% ipython --no-banner

In [1]: import numpy as np

In [2]: np.set_printoptions(suppress=True, linewidth=100)

In [3]: rnd = lambda a: np.round(a, 2) + 0

In [4]: F, _ = np.linalg.qr(np.array([[-1.0, 0.0, -0.3, -1.2, -0.6, 2.2, 0.5, 2.1],
   ...:     [0.1, -0.7, 0.0, -0.4, 1.2, -0.5, -1.3, 0.0],
   ...:     [0.1, 0.9, 0.4, -0.9, 1.4, 0.2, -0.3, -1.9],
   ...:     [0.7, 0.5, 0.3, -0.2, 0.3, 0.0, 1.6, -0.1],
   ...:     [0.3, -0.5, -1.3, 1.7, 1.3, 0.8, -0.9, 0.0],
   ...:     [1.3, -0.2, 0.3, 1.0, 1.4, 0.0, 1.3, 2.1],
   ...:     [0.6, 0.2, -0.6, -1.6, -0.2, 0.1, -0.1, -0.5],
   ...:     [0.2, -0.7, 1.1, 0.8, 0.4, -1.4, -0.3, 0.3]]))

In [5]: print(rnd(F))
[[-0.52 -0.01  0.1  -0.29 -0.17 -0.76 -0.03  0.17]
 [ 0.05 -0.45 -0.03 -0.5  -0.51  0.2   0.44 -0.23]
 [ 0.05  0.59 -0.16  0.01 -0.73  0.12 -0.26  0.09]
 [ 0.36  0.33 -0.09 -0.01  0.08 -0.21  0.71  0.45]
 [ 0.16 -0.32  0.68  0.4  -0.33 -0.01 -0.04  0.37]
 [ 0.68 -0.12 -0.09  0.05 -0.09 -0.55 -0.2  -0.4 ]
 [ 0.31  0.14  0.36 -0.71  0.22  0.12 -0.34  0.26]
 [ 0.1  -0.45 -0.6  -0.01 -0.05  0.01 -0.28  0.59]]

In [6]: x = np.array([3, 2, 0, 3, 1, 1, 1, 2])

In [7]: print(8 - np.linalg.matrix_rank(F - np.eye(8), tol=1e-8))
1

In [8]: print(rnd(np.linalg.norm(x)), rnd(np.linalg.norm(F @ x)))
5.39 5.39

In [9]: x = np.array([0, 2, 0, 1, 2, 3, 0, 3])

In [10]: target = F @ x

In [11]: print(rnd(target))
[-2.43 -2.49  0.36  1.53  0.18 -3.23  1.16  0.77]

In [12]: print(rnd(np.linalg.solve(F.T, F[2])))
[0. 0. 1. 0. 0. 0. 0. 0.]

In [13]: rng = np.random.default_rng(129)

In [14]: lab = rng.permutation(8)

In [15]: other = F[:, lab] * rng.choice([-1, 1], 8)

In [16]: print(rnd(other))
[[ 0.01 -0.29  0.03 -0.76  0.17  0.17 -0.52 -0.1 ]
 [ 0.45 -0.5  -0.44  0.2   0.51 -0.23  0.05  0.03]
 [-0.59  0.01  0.26  0.12  0.73  0.09  0.05  0.16]
 [-0.33 -0.01 -0.71 -0.21 -0.08  0.45  0.36  0.09]
 [ 0.32  0.4   0.04 -0.01  0.33  0.37  0.16 -0.68]
 [ 0.12  0.05  0.2  -0.55  0.09 -0.4   0.68  0.09]
 [-0.14 -0.71  0.34  0.12 -0.22  0.26  0.31 -0.36]
 [ 0.45 -0.01  0.28  0.01  0.05  0.59  0.1   0.6 ]]

In [17]: U, _, Vt = np.linalg.svd(F.T @ other)

In [18]: print(lab)
[1 3 6 5 4 7 0 2]

In [19]: m1 = np.load("out5.npy")

In [20]: print(m1)
[[ 8  0  0  0  0  0  0  0  0  0]
 [ 0  8  0  0  0  0  0  0  0  0]
 [ 0  0 -8  0  0  0  0  0  0  0]
 [ 0  0  0  3  0  0  0  0  0  0]
 [ 0  0  0  0 -6  0  0  0  0  0]
 [ 0  0  0  0  0  3  0  0  0  0]
 [ 0  0  0  0  0  0  4  0  0  0]
 [ 0  0  0  0  0  0  0 -9  0  0]
 [ 0  0  0  0  0  0  0  0  0  0]
 [ 0  0  0  0  0  0  0  0  0  9]]

In [21]: print(rnd(F.reshape(-1, 2)))
[[-0.52 -0.01]
 [ 0.1  -0.29]
 [-0.17 -0.76]
 [-0.03  0.17]
 [ 0.05 -0.45]
 [-0.03 -0.5 ]
 [-0.51  0.2 ]
 [ 0.44 -0.23]
 [ 0.05  0.59]
 [-0.16  0.01]
 [-0.73  0.12]
 [-0.26  0.09]
 [ 0.36  0.33]
 [-0.09 -0.01]
 [ 0.08 -0.21]
 [ 0.71  0.45]
 [ 0.16 -0.32]
 [ 0.68  0.4 ]
 [-0.33 -0.01]
 [-0.04  0.37]
 [ 0.68 -0.12]
 [-0.09  0.05]
 [-0.09 -0.55]
 [-0.2  -0.4 ]
 [ 0.31  0.14]
 [ 0.36 -0.71]
 [ 0.22  0.12]
 [-0.34  0.26]
 [ 0.1  -0.45]
 [-0.6  -0.01]
 [-0.05  0.01]
 [-0.28  0.59]]

In [22]: F.reshape(8, 9)
Traceback (most recent call last):
  Cell In[22], line 1
    F.reshape(8, 9)
ValueError: cannot reshape array of size 64 into shape (8,9)


In [23]: blk = F.reshape(8, 2, -1)

In [24]: print(rnd(np.einsum("ihd,ihd->ih", blk, blk)))
[[0.36 0.64]
 [0.46 0.54]
 [0.37 0.63]
 [0.25 0.75]
 [0.75 0.25]
 [0.48 0.52]
 [0.75 0.25]
 [0.58 0.42]]

In [25]: print(rnd(blk.transpose(1, 0, 2)))
[[[-0.52 -0.01  0.1  -0.29]
  [ 0.05 -0.45 -0.03 -0.5 ]
  [ 0.05  0.59 -0.16  0.01]
  [ 0.36  0.33 -0.09 -0.01]
  [ 0.16 -0.32  0.68  0.4 ]
  [ 0.68 -0.12 -0.09  0.05]
  [ 0.31  0.14  0.36 -0.71]
  [ 0.1  -0.45 -0.6  -0.01]]

 [[-0.17 -0.76 -0.03  0.17]
  [-0.51  0.2   0.44 -0.23]
  [-0.73  0.12 -0.26  0.09]
  [ 0.08 -0.21  0.71  0.45]
  [-0.33 -0.01 -0.04  0.37]
  [-0.09 -0.55 -0.2  -0.4 ]
  [ 0.22  0.12 -0.34  0.26]
  [-0.05  0.01 -0.28  0.59]]]

In [26]: print(rnd(blk[:, 0]))
[[-0.52 -0.01  0.1  -0.29]
 [ 0.05 -0.45 -0.03 -0.5 ]
 [ 0.05  0.59 -0.16  0.01]
 [ 0.36  0.33 -0.09 -0.01]
 [ 0.16 -0.32  0.68  0.4 ]
 [ 0.68 -0.12 -0.09  0.05]
 [ 0.31  0.14  0.36 -0.71]
 [ 0.1  -0.45 -0.6  -0.01]]

In [27]: print(blk.shape)
(8, 2, 4)

In [28]: ev, vecs = np.linalg.eigh(m1)

In [29]: x = np.array([0, 0, -1, 2, 2, -1, 2, 0, -1, -2])

In [30]: print(rnd(x @ m1 @ x / (x @ x)), ev[0], ev[-1])
1.84 -9.0 9.0

In [31]: print(np.abs(m1).sum(axis=1).max(), np.abs(ev).max())
9 9.0

In [32]: print(x @ m1 @ x)
35

In [33]: print((np.sign(vecs[:, -1].round(6)) == np.sign(vecs[0, -1].round(6))).astype(int))
[1 1 1 1 1 1 1 1 1 0]

In [34]: print(vecs * np.abs(ev) @ vecs.T)
[[8. 0. 0. 0. 0. 0. 0. 0. 0. 0.]
 [0. 8. 0. 0. 0. 0. 0. 0. 0. 0.]
 [0. 0. 8. 0. 0. 0. 0. 0. 0. 0.]
 [0. 0. 0. 3. 0. 0. 0. 0. 0. 0.]
 [0. 0. 0. 0. 6. 0. 0. 0. 0. 0.]
 [0. 0. 0. 0. 0. 3. 0. 0. 0. 0.]
 [0. 0. 0. 0. 0. 0. 4. 0. 0. 0.]
 [0. 0. 0. 0. 0. 0. 0. 9. 0. 0.]
 [0. 0. 0. 0. 0. 0. 0. 0. 0. 0.]
 [0. 0. 0. 0. 0. 0. 0. 0. 0. 9.]]

In [35]: ev, vecs = np.linalg.eigh(m1)

In [36]: print(np.abs(vecs[:, -1]).round(6).argmax())
9

In [37]: print(np.unique(ev.round(6) + 0, return_counts=True)[1])
[1 1 1 1 2 1 2 1]

In [38]: print(vecs.T @ m1 @ vecs)
[[-9.  0.  0.  0.  0.  0.  0.  0.  0.  0.]
 [ 0. -8.  0.  0.  0.  0.  0.  0.  0.  0.]
 [ 0.  0. -6.  0.  0.  0.  0.  0.  0.  0.]
 [ 0.  0.  0.  0.  0.  0.  0.  0.  0.  0.]
 [ 0.  0.  0.  0.  3.  0.  0.  0.  0.  0.]
 [ 0.  0.  0.  0.  0.  3.  0.  0.  0.  0.]
 [ 0.  0.  0.  0.  0.  0.  4.  0.  0.  0.]
 [ 0.  0.  0.  0.  0.  0.  0.  8.  0.  0.]
 [ 0.  0.  0.  0.  0.  0.  0.  0.  8.  0.]
 [ 0.  0.  0.  0.  0.  0.  0.  0.  0.  9.]]

In [39]: print(vecs @ np.diag(ev) @ vecs.T)
[[ 8.  0.  0.  0.  0.  0.  0.  0.  0.  0.]
 [ 0.  8.  0.  0.  0.  0.  0.  0.  0.  0.]
 [ 0.  0. -8.  0.  0.  0.  0.  0.  0.  0.]
 [ 0.  0.  0.  3.  0.  0.  0.  0.  0.  0.]
 [ 0.  0.  0.  0. -6.  0.  0.  0.  0.  0.]
 [ 0.  0.  0.  0.  0.  3.  0.  0.  0.  0.]
 [ 0.  0.  0.  0.  0.  0.  4.  0.  0.  0.]
 [ 0.  0.  0.  0.  0.  0.  0. -9.  0.  0.]
 [ 0.  0.  0.  0.  0.  0.  0.  0.  0.  0.]
 [ 0.  0.  0.  0.  0.  0.  0.  0.  0.  9.]]

In [40]: print(rnd(np.linalg.eigvalsh(m1 @ m1)))
[ 0.  9.  9. 16. 36. 64. 64. 64. 81. 81.]

In [41]: print(np.abs(vecs[:, -1]))
[0. 0. 0. 0. 0. 0. 0. 0. 0. 1.]

In [42]: print(ev.sum(), np.trace(m1))
12.0 12

In [43]: cent = 10 * np.array([[-1.3, -0.3, 0.0, 1.5, -0.8, 0.4], [0.1, 0.5, -0.5, 0.6, -0.3, 0.8]])

In [44]: lab = rng.integers(0, 2, 29)

In [45]: W0 = cent[lab] + rng.normal(size=(29, 6))

In [46]: print(rnd(W0))
[[  2.61   5.85  -5.28   6.26  -1.19   8.23]
 [  0.89   2.91  -5.77   7.26  -3.72   7.48]
 [  2.1    3.84  -3.67   5.83  -2.78   7.74]
 [-12.06  -3.7    0.77  13.82  -7.6    5.11]
 [  0.83   4.26  -6.39   4.81  -3.33   8.25]
 [-13.38  -4.24   0.36  15.07  -7.45   3.42]
 [  3.72   4.73  -4.62   5.35  -3.4    8.53]
 [ -0.12   3.99  -6.27   6.54  -2.29   7.68]
 [  1.1    7.14  -4.78   5.15  -4.32   7.48]
 [-12.44   0.08  -1.13  15.87  -7.47   3.75]
 [  0.95   2.83  -3.44   5.73  -2.6    7.75]
 [  0.71   6.14  -6.04   4.85  -1.62   9.85]
 [  1.8    5.5   -5.78   5.99  -3.55   8.15]
 [  0.68   4.4   -5.73   6.25  -1.92   8.2 ]
 [-11.67  -1.68   3.02  16.5   -8.58   4.65]
 [  1.58   6.73  -6.56   6.74  -2.57   5.96]
 [  0.54   7.    -3.73   7.24  -2.54   7.59]
 [  0.36   4.88  -5.58   5.35  -1.88   8.26]
 [  1.09   4.88  -4.85   4.39  -2.37   9.32]
 [-13.38  -4.14  -1.67  15.13  -7.87   2.43]
 [-10.96  -3.27  -1.45  15.26  -7.84   4.02]
 [-12.8   -3.     0.31  15.33  -6.86   4.6 ]
 [-13.86  -2.72   1.22  13.35  -6.65   5.32]
 [  0.03   5.62  -4.68   6.32  -1.51   8.69]
 [-13.89  -3.97  -1.16  15.46  -8.39   4.57]
 [-12.38  -3.75   0.87  16.01  -7.1    3.54]
 [  0.53   4.2   -6.63   6.47  -2.65   6.73]
 [  1.44   5.22  -4.91   5.73  -2.32   7.15]
 [  2.01   6.6   -2.55   6.29  -0.96   7.58]]

In [47]: Xc = W0 - W0.mean(axis=0)

In [48]: vecs = np.linalg.svd(Xc)[2][:2]

In [49]: other = Xc - Xc @ vecs.T @ vecs

In [50]: print(rnd(np.diag(vecs.T @ vecs)))
[0.48 0.38 0.79 0.24 0.07 0.05]

In [51]: print(np.linalg.norm(other, axis=1).round(6).argmax())
9

In [52]: print(rnd(np.linalg.norm(other) / np.linalg.norm(Xc)))
0.18

In [53]: arr = np.loadtxt("w.csv", delimiter=",")

In [54]: print(arr)
[[  1.45   2.14 -12.65   1.88  -1.55  -2.27  -3.22 -14.55   0.12]
 [ 14.18   8.03   1.05  -0.79  -8.09   0.35   2.53  -7.73   0.96]
 [ -0.51  -3.14   7.53   4.4   -6.6   -1.96 -10.64  -3.84 -11.76]
 [  8.16 -10.14  -6.19  -4.29  -0.58  -3.17  11.23   4.58   4.04]
 [ -0.63   9.22   3.87  12.23  -3.61   5.14  -3.53  -3.4    9.3 ]
 [ -4.42   1.87  -4.27 -11.13  -0.22  -8.53   3.   -11.6    4.3 ]
 [ -1.17   1.95  16.17  -3.57  -7.54  -3.83  -4.87   4.26  -2.72]
 [  0.74   4.99  -7.74   8.54  -3.27  -9.15  -5.65  -8.14   7.  ]
 [ -0.64   0.59  12.02   4.25  -6.74  -0.08  -4.12   0.02  13.21]
 [-12.61  -0.11  -9.64   5.52  -0.4   -7.98   0.06  -6.85  -2.61]
 [  0.04  -6.28  -0.69 -13.16   4.91 -11.24   1.47  -1.42  -5.7 ]
 [-16.25  -6.71   2.31   5.15  -1.53  -4.77  -0.9    4.29  -3.85]
 [ -3.19  -9.52  -3.58   1.96  -4.84  -0.11 -10.7  -11.81  -2.25]
 [ -6.12  -6.18   2.72  13.08   0.6    7.4    1.21   5.13  -7.93]
 [ -8.19  -0.07   4.2   -8.48  -7.88  -9.54   5.63   1.1    7.57]
 [  1.78  12.79  -2.95   2.99  -2.16  11.32   6.71  -5.94  -1.52]
 [ -3.26 -12.35  11.29   1.41  -3.7   -8.4   -1.34  -4.51   1.01]]

In [55]: print(rnd(arr.sum(axis=0)))
[-30.64 -12.92  13.45  19.99 -53.2  -46.82 -13.13 -60.41   9.17]

In [56]: arr[:, 9]
Traceback (most recent call last):
  Cell In[56], line 1
    arr[:, 9]
IndexError: index 9 is out of bounds for axis 1 with size 9


In [57]: print(np.unravel_index(np.abs(arr).argmax(), arr.shape))
(np.int64(11), np.int64(0))

In [58]: print(np.count_nonzero(arr))
153

In [59]: other = arr + rng.integers(-2, 3, (17, 8)) @ rng.integers(-2, 3, (8, 9))

In [60]: print(rnd(other))
[[  0.45   1.14 -15.65  -4.12   6.45  -0.27  -9.22 -14.55  -1.88]
 [ 17.18  18.03  -5.95   0.21  -8.09  -2.65   5.53  -1.73  -2.04]
 [ -1.51  -4.14  -2.47  -6.6   -6.6    8.04  -7.64   3.16 -11.76]
 [  2.16  -7.14  -7.19  -3.29 -10.58  -8.17  22.23  10.58  -3.96]
 [ -6.63   6.22  13.87  25.23  -8.61  -4.86  -2.53 -10.4    2.3 ]
 [-14.42  -1.13  -4.27 -10.13  -7.22 -18.53   8.    -9.6   -2.7 ]
 [ -0.17   1.95  13.17 -10.57  -6.54  -0.83  -4.87   9.26  -0.72]
 [  0.74   6.99  -2.74  13.54   7.73 -16.15 -16.65 -17.14   5.  ]
 [ -5.64  -1.41  16.02   5.25 -20.74  -8.08   6.88   7.02  11.21]
 [-12.61  10.89 -23.64   4.52   2.6   -8.98   2.06  -3.85  -6.61]
 [ -3.96 -11.28   4.31 -10.16   7.91 -15.24  -5.53 -10.42  -1.7 ]
 [-11.25 -18.71   9.31  -0.85  -3.53   5.23  -3.9    5.29   9.15]
 [ -3.19 -17.52   0.42  -0.04   0.16   5.89 -18.7  -17.81   3.75]
 [ -4.12  -9.18   4.72  16.08   7.6    6.4   -7.79  -4.87  -0.93]
 [ -4.19   6.93   3.2   -7.48  -1.88  -9.54   2.63   1.1    5.57]
 [ 10.78   1.79   4.05   1.99  10.84  25.32 -11.29 -16.94  14.48]
 [ -0.26  -9.35  17.29  -1.59   4.3  -11.4   -7.34  -6.51   2.01]]

In [61]: print(np.abs(other - arr).sum(axis=1))
[ 29.  36.  43.  51.  62.  45.  22.  52.  54.  39.  44.  59.  45.  44.  24. 100.  35.]

In [62]: print(rnd(np.linalg.svd(other - arr, compute_uv=False)))
[57.94 38.8  32.26 15.32 11.99  8.56  3.61  1.87  0.  ]

In [63]: feats = np.load("test3.npy")

In [64]: print(feats)
[[  1.8  -0.3   0.6  -1.    0.2  -0.1  -2.1  -9.   -1.   -1.3  -1.4]
 [ -1.1  -1.3   0.9  -0.9   1.3   1.6  -1.7  13.    0.6   0.9  -0.6]
 [  0.4   0.   -1.    1.1   1.3  -0.2  -1.2   0.    0.4   1.8   0. ]
 [ -0.5  -0.6   0.6   1.4  -0.4   0.2  -0.5   1.   -0.8  -1.1  -2. ]
 [ -0.1   0.2   0.8  -0.5  -1.4   1.5   0.3   5.   -1.3  -2.3   1.7]
 [ -0.3   0.2  -2.    0.   -1.2   1.3  -1.3 -12.    0.2  -0.9   0.3]
 [  2.1   1.   -0.3  -2.    0.1   1.5   0.4 -13.    0.4   0.3  -2.2]
 [ -1.3  -1.4   0.4   0.3  -0.7   0.2  -0.1   0.    0.5   0.    0.2]]

In [65]: np.zeros(8, 11)
Traceback (most recent call last):
  Cell In[65], line 1
    np.zeros(8, 11)
TypeError: Cannot interpret '11' as a data type


In [66]: print(np.count_nonzero(feats))
82

In [67]: print(rnd(np.linalg.norm(feats)))
26.09

In [68]: print(np.abs(feats).max())
13.0

In [69]: print(np.unravel_index(np.abs(feats).argmax(), feats.shape))
(np.int64(1), np.int64(7))

In [70]: print(rnd(np.diff(feats, axis=0)))
[[ -2.9  -1.    0.3   0.1   1.1   1.7   0.4  22.    1.6   2.2   0.8]
 [  1.5   1.3  -1.9   2.    0.   -1.8   0.5 -13.   -0.2   0.9   0.6]
 [ -0.9  -0.6   1.6   0.3  -1.7   0.4   0.7   1.   -1.2  -2.9  -2. ]
 [  0.4   0.8   0.2  -1.9  -1.    1.3   0.8   4.   -0.5  -1.2   3.7]
 [ -0.2   0.   -2.8   0.5   0.2  -0.2  -1.6 -17.    1.5   1.4  -1.4]
 [  2.4   0.8   1.7  -2.    1.3   0.2   1.7  -1.    0.2   1.2  -2.5]
 [ -3.4  -2.4   0.7   2.3  -0.8  -1.3  -0.5  13.    0.1  -0.3   2.4]]

In [71]: print(rnd(feats.sum(axis=0)))
[  1.   -2.2   0.   -1.6  -0.8   6.   -6.2 -15.   -1.   -2.6  -4. ]

In [72]: feats[:, 11]
Traceback (most recent call last):
  Cell In[72], line 1
    feats[:, 11]
IndexError: index 11 is out of bounds for axis 1 with size 11


In [73]: print(rnd(feats.mean(axis=0)))
[ 0.13 -0.28  0.   -0.2  -0.1   0.75 -0.77 -1.88 -0.12 -0.32 -0.5 ]

In [74]: print(feats.shape)
(8, 11)

In [75]: np.linalg.rank(feats)
Traceback (most recent call last):
  Cell In[75], line 1
    np.linalg.rank(feats)
AttributeError: module 'numpy.linalg' has no attribute 'rank'
